% ipython --no-banner

In [1]: import numpy as np

In [2]: np.set_printoptions(precision=3, suppress=True, linewidth=140)

In [3]: def rnd(a):
   ...:     return np.round(a, 3) + 0
   ...: 

In [4]: data = np.abs(np.array([[4, 5, 0], [1, 0, 4], [1, 0, 4]])) + np.eye(3)

In [5]: data = data / data.sum(axis=1, keepdims=True)

In [6]: rnd(data)
Out[6]: 
array([[0.5  , 0.5  , 0.   ],
       [0.167, 0.167, 0.667],
       [0.167, 0.   , 0.833]])

In [7]: evals, vecs = np.linalg.eig(data)

In [8]: data @ vecs[:, 0] - evals[0] * vecs[:, 0]
Out[8]: array([0., 0., 0.])

In [9]: rnd(np.prod(evals))
Out[9]: np.float64(0.056)

In [10]: O, vecs = np.linalg.qr(data[:, :1])[0], np.linalg.qr(data[:, 1:])[0]

In [11]: s = np.linalg.svd(O.T @ vecs, compute_uv=False)

In [12]: rnd(np.linalg.norm(O @ O.T - vecs @ vecs.T, 2))
Out[12]: np.float64(1.0)

In [13]: F = np.load("m.npy")

In [14]: F
Out[14]: 
array([[-1,  0,  0,  0],
       [ 0, -2,  0,  0],
       [ 0,  0, -1,  0],
       [ 0,  0,  0, -2]])

In [15]: f = np.array([0, -1])

In [16]: rnd(np.cross(data[0, :3], data[2, :3]))
Out[16]: array([ 0.417, -0.417, -0.083])

In [17]: np.polyval(f, data[0])
Out[17]: array([-1., -1., -1.])

In [18]: rnd(np.array([np.convolve(row, f, "same") for row in data]))
Out[18]: 
array([[ 0.   , -0.5  , -0.5  ],
       [ 0.   , -0.167, -0.167],
       [ 0.   , -0.167,  0.   ]])

In [19]: f = np.array([1, -1])

In [20]: np.convolve(F[3], f)
Out[20]: array([ 0,  0,  0, -2,  2])

In [21]: np.array([np.convolve(row, f, "same") for row in F])
Out[21]: 
array([[-1,  1,  0,  0],
       [ 0, -2,  2,  0],
       [ 0,  0, -1,  1],
       [ 0,  0,  0, -2]])

In [22]: np.cross(F[3, :3], F[0, :3])
Out[22]: array([0, 0, 0])

In [23]: np.kron(np.eye(2, dtype=int), F)
Out[23]: 
array([[-1,  0,  0,  0,  0,  0,  0,  0],
       [ 0, -2,  0,  0,  0,  0,  0,  0],
       [ 0,  0, -1,  0,  0,  0,  0,  0],
       [ 0,  0,  0, -2,  0,  0,  0,  0],
       [ 0,  0,  0,  0, -1,  0,  0,  0],
       [ 0,  0,  0,  0,  0, -2,  0,  0],
       [ 0,  0,  0,  0,  0,  0, -1,  0],
       [ 0,  0,  0,  0,  0,  0,  0, -2]])

In [24]: rnd(np.linalg.eigvals(F))
Out[24]: array([-1., -2., -1., -2.])

In [25]: rng = np.random.default_rng(979784)

In [26]: z = rng.permutation(4)

In [27]: z
Out[27]: array([2, 3, 0, 1])

In [28]: B = F[z][:, z]

In [29]: rnd(np.sort(np.abs(np.linalg.eigvals(B))))
Out[29]: array([1., 1., 2., 2.])

In [30]: B
Out[30]: 
array([[-1,  0,  0,  0],
       [ 0, -2,  0,  0],
       [ 0,  0, -1,  0],
       [ 0,  0,  0, -2]])

In [31]: rnd(np.linalg.det(B)), rnd(np.linalg.det(F[z]))
Out[31]: (np.float64(4.0), np.float64(4.0))

In [32]: np.allclose(B, F)
Out[32]: True

In [33]: vec = np.array([2, 4, 8, 6])

In [34]: target = F @ vec

In [35]: b, lr = np.zeros(4), 1 / np.linalg.norm(F, 2) ** 2

In [36]: for i in range(6):
    ...:     b -= lr * F.T @ (F @ b - target)
    ...:     if i % 1 == 0: print(i, round(np.linalg.norm(F @ b - target), 3))
    ...: 
0 6.185
1 4.638
2 3.479
3 2.609
4 1.957
5 1.468

In [37]: rnd(np.linalg.cond(F))
Out[37]: np.float64(2.0)

In [38]: rnd(b)
Out[38]: array([1.644, 4.   , 6.576, 6.   ])

In [39]: W0 = np.loadtxt("arr.csv", delimiter=",")

In [40]: W0
Out[40]: 
array([[ 19.,  -2.,  -1.,   3.,   1.,   1.],
       [ -1.,  18.,   3.,   1.,  -3.,  -2.],
       [  3.,  -1.,  38.,   2.,  -3.,  -1.],
       [  0.,  -1.,   3.,  41.,  -2.,   3.],
       [  1.,   2.,   1.,   3., -17.,  -1.],
       [  2.,   1.,  -1.,  -3.,  -1.,  20.]])

In [41]: z = rng.permutation(6)

In [42]: z
Out[42]: array([2, 3, 4, 0, 1, 5])

In [43]: B = W0[z][:, z]

In [44]: rnd(np.sort(np.abs(np.linalg.eigvals(B))))
Out[44]: array([16.741, 18.055, 18.055, 21.638, 36.095, 41.922])

In [45]: np.diag(B)
Out[45]: array([ 38.,  41., -17.,  19.,  18.,  20.])

In [46]: B
Out[46]: 
array([[ 38.,   2.,  -3.,   3.,  -1.,  -1.],
       [  3.,  41.,  -2.,   0.,  -1.,   3.],
       [  1.,   3., -17.,   1.,   2.,  -1.],
       [ -1.,   3.,   1.,  19.,  -2.,   1.],
       [  3.,   1.,  -3.,  -1.,  18.,  -2.],
       [ -1.,  -3.,  -1.,   2.,   1.,  20.]])

In [47]: X = rng.normal(size=(24, 5)) + 5 * np.array([-1, 2, -1, -1, -2])

In [48]: rnd(X)
Out[48]: 
array([[ -4.957,   9.952,  -5.848,  -4.306,  -9.539],
       [ -6.107,   8.326,  -6.065,  -6.029, -11.089],
       [ -5.62 ,   9.75 ,  -4.559,  -5.106,  -9.047],
       [ -4.395,  10.287,  -5.378,  -4.604,  -9.387],
       [ -6.029,  10.101,  -4.2  ,  -5.738, -11.277],
       [ -3.758,   9.09 ,  -5.527,  -4.572, -11.019],
       [ -5.226,  11.076,  -3.437,  -5.322,  -9.574],
       [ -4.596,  10.532,  -5.909,  -5.934,  -8.844],
       [ -2.367,   9.932,  -4.779,  -6.295,  -9.491],
       [ -5.649,   9.611,  -3.481,  -6.167, -11.38 ],
       [ -5.567,  10.043,  -4.515,  -4.231, -10.606],
       [ -4.96 ,  12.191,  -5.574,  -5.389, -11.69 ],
       [ -5.075,  10.331,  -5.637,  -4.3  , -12.03 ],
       [ -6.062,  11.04 ,  -6.238,  -6.684,  -8.94 ],
       [ -4.856,  10.491,  -3.069,  -3.766,  -9.4  ],
       [ -3.129,   9.769,  -4.904,  -5.318, -10.903],
       [ -6.421,   9.599,  -5.688,  -6.533,  -8.575],
       [ -4.39 ,  10.714,  -4.318,  -4.783, -10.587],
       [ -3.826,   9.201,  -4.239,  -5.519,  -9.968],
       [ -4.534,  10.062,  -4.315,  -2.783, -10.358],
       [ -3.678,  10.607,  -4.993,  -4.416, -11.099],
       [ -4.721,   9.877,  -4.317,  -4.286, -10.244],
       [ -3.924,  10.061,  -4.611,  -5.191, -10.995],
       [ -5.036,   7.561,  -4.853,  -4.759, -10.498]])

In [49]: proj = X @ np.linalg.solve(X.T @ X, X.T)

In [50]: rnd(np.linalg.eigvalsh(proj))
Out[50]: array([0., 0., 0., 0., 0., 0., 0., 0., 0., 0., 0., 0., 0., 0., 0., 0., 0., 0., 0., 1., 1., 1., 1., 1.])

In [51]: np.allclose(proj @ proj, proj)
Out[51]: True

In [52]: U, s, Vt = np.linalg.svd(X, full_matrices=False)

In [53]: rnd(s)
Out[53]: array([81.795,  5.589,  4.549,  4.342,  3.558])

In [54]: rnd(np.abs(Vt[0]))
Out[54]: array([0.287, 0.6  , 0.291, 0.305, 0.616])

In [55]: rnd(np.sqrt((s ** 2).sum())), rnd(np.linalg.norm(X))
Out[55]: (np.float64(82.304), np.float64(82.304))

In [56]: rnd(Vt @ Vt.T)
Out[56]: 
array([[1., 0., 0., 0., 0.],
       [0., 1., 0., 0., 0.],
       [0., 0., 1., 0., 0.],
       [0., 0., 0., 1., 0.],
       [0., 0., 0., 0., 1.]])

In [57]: rnd(U.T @ U)
Out[57]: 
array([[1., 0., 0., 0., 0.],
       [0., 1., 0., 0., 0.],
       [0., 0., 1., 0., 0.],
       [0., 0., 0., 1., 0.],
       [0., 0., 0., 0., 1.]])

In [58]: rnd(U.T @ X @ Vt.T)
Out[58]: 
array([[81.795,  0.   ,  0.   ,  0.   ,  0.   ],
       [ 0.   ,  5.589,  0.   ,  0.   ,  0.   ],
       [ 0.   ,  0.   ,  4.549,  0.   ,  0.   ],
       [ 0.   ,  0.   ,  0.   ,  4.342,  0.   ],
       [ 0.   ,  0.   ,  0.   ,  0.   ,  3.558]])

In [59]: Xc = X - X.mean(axis=0)

In [60]: vecs = np.linalg.svd(Xc)[2][:1]

In [61]: B = Xc - Xc @ vecs.T @ vecs

In [62]: rnd(np.diag(vecs.T @ vecs))
Out[62]: array([0.294, 0.001, 0.124, 0.36 , 0.221])

In [63]: rnd(np.cov(Xc @ vecs.T, rowvar=False))
Out[63]: np.float64(1.368)

In [64]: rnd(B.std(axis=0))
Out[64]: array([0.757, 0.897, 0.741, 0.618, 0.789])

In [65]: U, s, Vt = np.linalg.svd(X)

In [66]: np.argmax(s[:-1] / (s[1:] + 1e-6)) + 1
Out[66]: np.int64(1)

In [67]: rnd(s)
Out[67]: array([81.795,  5.589,  4.549,  4.342,  3.558])

In [68]: B = U[:, :1] @ np.diag(s[:1]) @ Vt[:1]

In [69]: rnd(np.abs(X - B).max())
Out[69]: np.float64(2.172)

In [70]: np.linalg.matrix_rank(X, rtol=0.05)
Out[70]: np.int64(4)

In [71]: rnd(np.linalg.norm(X, axis=0))
Out[71]: array([23.936, 49.228, 24.128, 25.317, 50.542])

In [72]: rnd(np.linalg.norm(X, 2))
Out[72]: np.float64(81.795)

In [73]: rnd(X[1] @ X[2])
Out[73]: np.float64(274.261)

In [74]: rnd(np.linalg.norm(X) ** 2 / np.linalg.norm(X, 2) ** 2)
Out[74]: np.float64(1.012)

In [75]: np.linalg.norm(X, axis=1).argmax()
Out[75]: np.int64(11)

In [76]: J = np.loadtxt("data.csv", delimiter=",")

In [77]: J
Out[77]: 
array([[ 0.744, -0.867,  0.397],
       [-0.08 , -0.862,  0.245],
       [-0.716, -0.641,  0.01 ],
       [-0.565,  0.992, -0.578],
       [-0.363,  0.919, -0.363],
       [ 0.89 ,  0.84 , -0.02 ],
       [-0.38 ,  0.961, -0.43 ],
       [-0.06 ,  0.969, -0.405],
       [-0.653, -0.821,  0.11 ],
       [ 0.905, -0.845,  0.454],
       [-0.178,  0.912, -0.327],
       [-0.523, -0.996,  0.485],
       [ 0.327,  0.964, -0.336],
       [-0.345, -0.988,  0.43 ],
       [-0.604,  0.793, -0.319],
       [ 0.217,  0.898, -0.254],
       [ 0.02 ,  0.508, -0.11 ],
       [-0.43 , -0.578,  0.06 ],
       [-0.716,  0.178, -0.178],
       [ 0.935,  0.986, -0.226],
       [-0.462, -0.686,  0.09 ],
       [ 0.901,  0.961, -0.159],
       [-0.04 ,  0.935, -0.336],
       [ 0.254, -0.972,  0.438],
       [ 0.949,  0.814,  0.06 ],
       [ 0.235,  0.965, -0.354],
       [-0.881, -0.963,  0.178],
       [-0.06 , -0.629,  0.139],
       [ 0.446, -0.578,  0.207],
       [ 0.894, -0.1  ,  0.245]])

In [78]: Xc = (J - J.mean(axis=0)) / J.std(axis=0)

In [79]: rnd(Xc.std(axis=0))
Out[79]: array([1., 1., 1.])

In [80]: b = np.linalg.lstsq(np.delete(Xc, 0, axis=1), Xc[:, 0])[0]

In [81]: rnd(b)
Out[81]: array([1.765, 1.735])

In [82]: np.abs(b).argmax()
Out[82]: np.int64(0)
